% python3 -q
>>> import numpy as np
>>> np.set_printoptions(precision=2, suppress=True, linewidth=200)
>>> def tidy(a):
...     return np.round(a, 2) + 0
... 
>>> data = np.array([[2, 0, 1, -1], [0, 3, 3, 1], [-2, -3, 2, 2]])
>>> data[:, 3] = -2 * data[:, 2]
>>> print(data)
[[ 2  0  1 -2]
 [ 0  3  3 -6]
 [-2 -3  2 -4]]
>>> Uu, s, Vh = np.linalg.svd(data, full_matrices=False)
>>> print(np.abs(Uu[:, 0]).round(6).argmax())
1
>>> print(tidy(Uu.T @ Uu))
[[1. 0. 0.]
 [0. 1. 0.]
 [0. 0. 1.]]
>>> print(Uu.shape, s.shape, Vh.shape)
(3, 3) (3,) (3, 4)
>>> print(tidy(Vh @ Vh.T))
[[1. 0. 0.]
 [0. 1. 0.]
 [0. 0. 1.]]
>>> u, r1 = data[1], data[2]
>>> print(u @ r1)
21
>>> print(u @ u)
54
>>> pr = (u @ r1) / (u @ u) * u
>>> print(tidy(r1 - pr))
[-2.   -4.17  0.83 -1.67]
>>> print(np.linalg.matrix_rank(np.outer(u, r1)))
1
>>> print(tidy(pr))
[ 0.    1.17  1.17 -2.33]
>>> print(tidy(np.linalg.norm(u + r1) ** 2 + np.linalg.norm(u - r1) ** 2))
174.0
>>> print((r1 - pr) @ u)
0.0
>>> def softmax(z):
...     e = np.exp(z - z.max(axis=-1, keepdims=True))
...     return e / e.sum(axis=-1, keepdims=True)
... 
>>> print(tidy(softmax(10 * data[0])))
[1. 0. 0. 0.]
>>> print(tidy(softmax(data[0] + 2)))
[0.66 0.09 0.24 0.01]
>>> att = data @ data.T / np.sqrt(4)
>>> print(tidy(softmax(att)[0] @ data))
[ 0.07  2.8   2.9  -5.79]
>>> print(softmax(att).round(6).argmax(axis=1))
[1 1 2]
>>> rng = np.random.default_rng(7)
>>> A2 = data + rng.integers(-2, 3, (3, 2)) @ rng.integers(-2, 3, (2, 4))
>>> print(A2)
[[  5   0  -1  -6]
 [  0   6   5 -11]
 [ -3  -1   4  -6]]
>>> print(np.abs(A2 - data).sum(axis=1))
[ 9 10  7]
>>> u = np.array([0, 1, 1])
>>> print(np.cross(data[1, :3], data[2, :3]))
[15 -6  6]
>>> print(np.correlate(data[1], data[2], "full"))
[  0 -12  -6  21 -27  12  12]
>>> print(np.polyval(u, data[1]))
[ 1  4  4 -5]
>>> W0 = np.load("mat.npy")
>>> print(tidy(W0))
[[ 0.02 -0.09  0.06 -0.06  0.02 -0.06]
 [-0.09  0.46 -0.28  0.28 -0.09  0.28]
 [ 0.06 -0.28  0.17 -0.17  0.06 -0.17]
 [-0.06  0.28 -0.17  0.17 -0.06  0.17]
 [ 0.02 -0.09  0.06 -0.06  0.02 -0.06]
 [-0.06  0.28 -0.17  0.17 -0.06  0.17]]
>>> print(tidy(np.linalg.norm(W0, 2) / np.linalg.norm(W0)))
1.0
>>> print(np.argsort(-np.linalg.norm(W0, axis=0).round(6), kind="stable")[:3])
[1 2 3]
>>> print(np.linalg.cond(W0) > 100)
True
>>> print(tidy(np.linalg.svd(data, compute_uv=False)))
[8.43 4.53 2.11]
>>> print(np.diff(data, axis=0))
[[-2  3  2 -4]
 [-2 -6 -1  2]]
>>> print(tidy(np.linalg.norm(data)))
9.8
>>> print(np.unravel_index(np.abs(data).argmax(), data.shape))
(np.int64(1), np.int64(3))
>>> print(data - data[0])
[[ 0  0  0  0]
 [-2  3  2 -4]
 [-4 -3  1 -2]]
>>> print(np.linalg.matrix_rank(data))
3
>>> print(data.sum(axis=1))
[ 1  0 -7]
>>> print(data.sum(axis=0))
[  0   0   6 -12]
>>> print(np.abs(data).max())
6
>>> feats = np.load("arr.npy")
>>> print(feats)
[[0 0 0 1 0 0]
 [0 0 0 0 0 1]
 [0 0 0 0 1 0]
 [0 1 0 0 0 0]
 [0 0 1 0 0 0]
 [1 0 0 0 0 0]]
>>> T = np.stack([data, -1 * data, data[::-1]])
>>> print(np.linalg.matrix_rank(T))
[3 3 3]
>>> print(T.shape)
(3, 3, 4)
>>> print(T.sum(axis=0))
[[-2 -3  2 -4]
 [ 0  3  3 -6]
 [ 2  0  1 -2]]
>>> print(tidy(np.linalg.norm(T, axis=(1, 2))))
[9.8 9.8 9.8]
>>> labels = rng.permutation(6)
>>> A2 = feats[:, labels] * rng.choice([-1, 1], 6)
>>> print(A2)
[[-1  0  0  0  0  0]
 [ 0  0  0  0  0 -1]
 [ 0  0  0 -1  0  0]
 [ 0  0  0  0  1  0]
 [ 0 -1  0  0  0  0]
 [ 0  0  1  0  0  0]]
>>> Uu, _, Vh = np.linalg.svd(feats.T @ A2)
>>> print(tidy(np.linalg.lstsq(feats, A2)[0]))
[[ 0.  0.  1.  0.  0.  0.]
 [ 0.  0.  0.  0.  1.  0.]
 [ 0. -1.  0.  0.  0.  0.]
 [-1.  0.  0.  0.  0.  0.]
 [ 0.  0.  0. -1.  0.  0.]
 [ 0.  0.  0.  0.  0. -1.]]
>>> print(labels)
[3 2 0 4 1 5]
>>> mat = np.load("block7.npy")
>>> print(tidy(mat))
[[-0.16  2.19 -2.98 -1.16 -7.41]
 [-1.85 -4.3   4.64 -2.85  4.17]
 [ 4.29  2.83  1.62  3.29  3.22]
 [-3.52 -2.12 -0.72 -4.52 -5.88]
 [ 1.05  0.59  0.93  0.05 -0.08]
 [-2.05 -2.13  1.14 -3.05 -1.8 ]
 [ 1.09  0.43  1.21  0.09  0.41]
 [ 1.58  1.1   0.82  0.58  0.09]
 [ 1.57  0.37  1.9   0.57  1.89]
 [-1.11 -2.29  2.54 -2.11  1.16]
 [ 2.21  1.82  0.53  1.21  0.03]
 [ 2.38  1.    1.98  1.38  2.55]
 [ 1.17  2.04 -1.11  0.17 -3.4 ]
 [-4.55 -1.61 -2.77 -5.55 -9.98]
 [ 2.83  1.24  2.18  1.83  3.18]
 [ 2.58  0.76  2.58  1.58  3.69]
 [ 0.23 -0.12  0.97 -0.77 -0.57]
 [ 1.09  1.12  0.18  0.09 -1.31]
 [-2.   -4.02  4.04 -3.    3.07]
 [-2.64 -5.06  4.79 -3.64  3.89]
 [ 3.18  1.56  2.13  2.18  3.34]
 [-0.91 -1.46  1.55 -1.91 -0.36]
 [-2.64 -3.07  1.81 -3.64 -1.07]
 [ 5.83  4.72  0.71  4.83  2.74]
 [ 2.41  2.31  0.05  1.41 -0.65]
 [ 2.32 -0.11  3.57  1.32  5.17]]
>>> labels = mat[:, 0] > np.median(mat[:, 0])
>>> u = mat[labels].mean(axis=0) - mat[~labels].mean(axis=0)
>>> print(tidy(u))
[4.04 3.26 0.16 4.04 2.96]
>>> print(((mat - mat.mean(axis=0)) @ u > 0).astype(int))
[0 0 1 0 1 0 1 1 1 0 1 1 1 0 1 1 0 1 0 0 1 0 0 1 1 1]
>>> print(np.argsort(-np.abs(u).round(6), kind="stable"))
[0 3 1 4 2]
>>> r = np.linalg.matrix_rank(mat)
>>> print(r)
3
>>> null = np.linalg.svd(mat)[2][r:].T
>>> print(tidy(null @ null.T))
[[ 0.47 -0.37 -0.28 -0.17  0.02]
 [-0.37  0.59  0.08 -0.24  0.19]
 [-0.28  0.08  0.24  0.29 -0.11]
 [-0.17 -0.24  0.29  0.55 -0.27]
 [ 0.02  0.19 -0.11 -0.27  0.14]]
>>> print(null.shape)
(5, 2)
>>> Xs = mat - mat.mean(axis=0)
>>> V = np.linalg.svd(Xs)[2][:3]
>>> A2 = Xs - Xs @ V.T @ V
>>> print(tidy(np.cov(Xs @ V.T, rowvar=False)))
[[22.38  0.    0.  ]
 [ 0.   13.54  0.  ]
 [ 0.    0.    0.  ]]
>>> print(tidy((Xs @ V.T).std(axis=0)))
[4.64 3.61 0.  ]
>>> print(tidy(np.diag(V.T @ V)))
[0.87 0.78 0.24 0.33 0.78]
>>> print(np.linalg.norm(A2, axis=1).round(6).argmax())
0
>>> K = np.array([[-1.62, -1.91, 0.5, -0.15, -1.57],
...     [-0.91, -1.93, 0.59, 0.97, -1.78],
...     [1.6, 2.06, 1.21, -0.83, -0.09],
...     [0.49, -1.96, 1.28, 0.67, 1.68],
...     [2.06, -0.13, -0.11, -1.67, -1.38],
...     [-1.82, -1.03, 0.36, -1.28, 1.69],
...     [-0.11, 1.65, 1.71, -1.24, 1.35],
...     [0.52, 1.05, -2.46, -0.79, 0.98],
...     [-0.32, 2.05, 0.3, 1.91, 0.99],
...     [1.64, 2.16, 0.56, -1.06, -0.49]])
>>> Xs = (K - K.mean(axis=0)) / K.std(axis=0)
>>> print(np.argwhere(np.abs(Xs) > 2))
[[7 2]
 [8 3]]
>>> print(tidy(Xs.std(axis=0)))
[1. 1. 1. 1. 1.]
>>> b = np.linalg.lstsq(np.delete(Xs, 1, axis=1), Xs[:, 1])[0]
>>> print(np.abs(b).argmax())
0
>>> print(tidy(1 - np.var(Xs[:, 1] - np.delete(Xs, 1, axis=1) @ b)))
0.38
>>> T = np.stack([K, -2 * K, K[::-1]])
>>> print((T @ K.T).shape)
(3, 10, 10)
>>> print(tidy(T.sum(axis=0)))
[[ 3.26  4.07  0.06 -0.91  1.08]
 [ 0.59  3.98 -0.29  0.94  2.77]
 [-1.08 -1.01 -3.67  0.04  1.07]
 [-0.6   3.61  0.43 -1.91 -0.33]
 [-3.88 -0.9   0.47  0.39  3.07]
 [ 3.88  0.9  -0.47 -0.39 -3.07]
 [ 0.6  -3.61 -0.43  1.91  0.33]
 [ 1.08  1.01  3.67 -0.04 -1.07]
 [-0.59 -3.98  0.29 -0.94 -2.77]
 [-3.26 -4.07 -0.06  0.91 -1.08]]
>>> print(np.linalg.matrix_rank(T.reshape(3, -1)))
2
>>> M = np.loadtxt("w.csv", delimiter=",")
>>> print(M)
[[ 0.4  0.2 -0.3  1.2]
 [-0.6 -1.2  0.  -3. ]
 [ 1.   0.8  1.2 -2.7]
 [ 0.4  0.2  1.1  1.5]]
>>> C2 = M.T @ M
>>> print(tidy(C2))
[[ 1.68  1.68  1.52  0.18]
 [ 1.68  2.16  1.12  1.98]
 [ 1.52  1.12  2.74 -1.95]
 [ 0.18  1.98 -1.95 19.98]]
>>> print(np.diag(C2))
[ 1.68  2.16  2.74 19.98]
>>> u = np.array([1, 3, 1])
>>> print(tidy(np.correlate(M[3], M[2], "full")))
[-1.08 -0.06 -2.41 -2.17  2.88  2.3   1.5 ]
>>> print(tidy(np.polyval(u, M[3])))
[2.36 1.64 5.51 7.75]
>>> A2 = M + rng.integers(-2, 3, (4, 3)) @ rng.integers(-2, 3, (3, 4))
>>> print(A2)
[[ 0.4  0.2 -0.3  1.2]
 [-0.6 -5.2 -4.  -3. ]
 [ 3.  -2.2  1.2 -8.7]
 [-1.6 -5.8  1.1  1.5]]
>>> print(tidy(np.linalg.svd(A2 - M, compute_uv=False)))
[8.6  5.95 3.42 0.  ]
>>> print(tidy(A2 - M))
[[ 0.  0.  0.  0.]
 [ 0. -4. -4.  0.]
 [ 2. -3.  0. -6.]
 [-2. -6.  0.  0.]]
>>> m1 = -3 * np.eye(4) + np.eye(4, k=1)
>>> print(m1)
[[-3.  1.  0.  0.]
 [ 0. -3.  1.  0.]
 [ 0.  0. -3.  1.]
 [ 0.  0.  0. -3.]]
>>> # triangular: eigenvalues sit on the diagonal
>>> x0 = np.array([1, 2, 0, 0])
>>> h1 = np.maximum(m1 @ x0, 0)
>>> print(np.flatnonzero(h1 > 1e-9))
[]
>>> print(np.maximum(m1 @ (3 * x0), 0))
[0. 0. 0. 0.]
>>> print(h1)
[0. 0. 0. 0.]
>>> print(m1.T @ h1)
[0. 0. 0. 0.]
>>> print(np.maximum(m1 @ x0, 0) - np.maximum(-m1 @ x0, 0))
[-1. -6.  0.  0.]
>>> A2 = m1 / np.sqrt((m1 ** 2).mean(axis=1, keepdims=True))
>>> print(A2[3])
[ 0.  0.  0. -2.]
>>> print(np.linalg.matrix_rank(A2) == np.linalg.matrix_rank(m1))
True
>>> print(np.linalg.matrix_rank(m1 - m1.mean(axis=1, keepdims=True)))
3
>>> print(tidy(np.linalg.norm(A2, axis=1)))
[2. 2. 2. 2.]
>>> P = np.triu(np.array([[2, 5, 1, 3], [0, 2, 5, 4], [2, 0, 1, 3], [0, 2, 1, 3]]), 1) + np.eye(4)
>>> A2 = P @ m1 @ np.linalg.inv(P)
>>> print(tidy(np.linalg.det(A2)))
81.0
>>> print(np.poly(A2))
[  1.  12.  54. 108.  81.]
>>> print(P @ m1 - m1 @ P)
[[ 0.  0.  0. -3.]
 [ 0.  0.  0.  2.]
 [ 0.  0.  0.  0.]
 [ 0.  0.  0.  0.]]
>>> x0 = np.array([0, 0, 1, 1])
>>> print(np.einsum("ij,j->i", m1, x0))
[ 0.  1. -2. -3.]
>>> print(m1 * x0)
[[-0.  0.  0.  0.]
 [ 0. -0.  1.  0.]
 [ 0.  0. -3.  1.]
 [ 0.  0.  0. -3.]]
>>> print(np.linalg.norm(m1 @ x0) <= np.linalg.norm(m1, 2) * np.linalg.norm(x0) + 1e-9)
True
>>> print(np.sign((m1 @ x0).round(6)))
[ 0.  1. -1. -1.]
>>> print(m1 @ (2 * x0))
[ 0.  2. -4. -6.]
>>> print(m1 @ x0)
[ 0.  1. -2. -3.]
>>> A2 = m1 / np.linalg.norm(m1, axis=1, keepdims=True)
>>> C2 = A2 @ A2.T
>>> print(tidy(C2))
[[ 1.   -0.3   0.    0.  ]
 [-0.3   1.   -0.3   0.  ]
 [ 0.   -0.3   1.   -0.32]
 [ 0.    0.   -0.32  1.  ]]
>>> print(tidy(np.degrees(np.arccos(np.clip(C2[3, 2], -1, 1)))))
108.43
>>> print((np.abs(C2) > 0.9).astype(int))
[[1 0 0 0]
 [0 1 0 0]
 [0 0 1 0]
 [0 0 0 1]]
>>> print(tidy(np.linalg.norm(A2, axis=1)))
[1. 1. 1. 1.]
>>> print(tidy(C2[3]))
[ 0.    0.   -0.32  1.  ]
>>> A = np.array([[0.0, -2.0, 0.0, 0.0, 0.0, 0.0],
...     [-2.0, 1.0, -2.0, 0.0, 0.0, 0.0],
...     [0.0, -2.0, 1.0, -2.0, 0.0, 0.0],
...     [0.0, 0.0, -2.0, -1.0, -2.0, 0.0],
...     [0.0, 0.0, 0.0, -2.0, 1.0, -2.0],
...     [0.0, 0.0, 0.0, 0.0, -2.0, 0.0]])
>>> print((A + A.T) / 2)
[[ 0. -2.  0.  0.  0.  0.]
 [-2.  1. -2.  0.  0.  0.]
 [ 0. -2.  1. -2.  0.  0.]
 [ 0.  0. -2. -1. -2.  0.]
 [ 0.  0.  0. -2.  1. -2.]
 [ 0.  0.  0.  0. -2.  0.]]
>>> print(np.trace(A))
2.0
>>> print(tidy(np.linalg.matrix_power(A, 2)))
[[ 4. -2.  4.  0.  0.  0.]
 [-2.  9. -4.  4.  0.  0.]
 [ 4. -4.  9.  0.  4.  0.]
 [ 0.  4.  0.  9.  0.  4.]
 [ 0.  0.  4.  0.  9. -2.]
 [ 0.  0.  0.  4. -2.  4.]]
>>> A2 = np.linalg.inv(A)
>>> print(tidy(np.linalg.det(A) * np.linalg.det(A2)))
1.0
>>> print((np.abs(A2) > 1e-9).astype(int))
[[1 1 1 1 0 1]
 [1 0 0 0 0 0]
 [1 0 1 1 0 1]
 [1 0 1 1 0 1]
 [0 0 0 0 0 1]
 [1 0 1 1 1 1]]
>>> print(tidy(np.linalg.slogdet(A)[0]))
-1.0
>>> print(np.allclose(A2, A.T))
False
>>> print(np.all(np.linalg.eigvalsh(A) > 0))
False
>>> C2 = A.T @ A
>>> print(np.linalg.matrix_rank(C2))
6
>>> print(C2)
[[ 4. -2.  4.  0.  0.  0.]
 [-2.  9. -4.  4.  0.  0.]
 [ 4. -4.  9.  0.  4.  0.]
 [ 0.  4.  0.  9.  0.  4.]
 [ 0.  0.  4.  0.  9. -2.]
 [ 0.  0.  0.  4. -2.  4.]]
>>> print(np.diag(C2))
[4. 9. 9. 9. 9. 4.]
>>> T = np.stack([C2, -2 * C2, C2[::-1]])
>>> print(T.shape)
(3, 6, 6)
>>> print(T.sum(axis=0))
[[-4.  2. -4.  4. -2.  4.]
 [ 2. -9.  8. -4.  9. -2.]
 [-4.  8. -9.  9. -4.  4.]
 [ 4. -8.  9. -9.  4. -4.]
 [-2.  9. -8.  4. -9.  2.]
 [ 4. -2.  4. -4.  2. -4.]]
>>> print(tidy(np.linalg.det(T)))
[  6400. 409600.  -6400.]
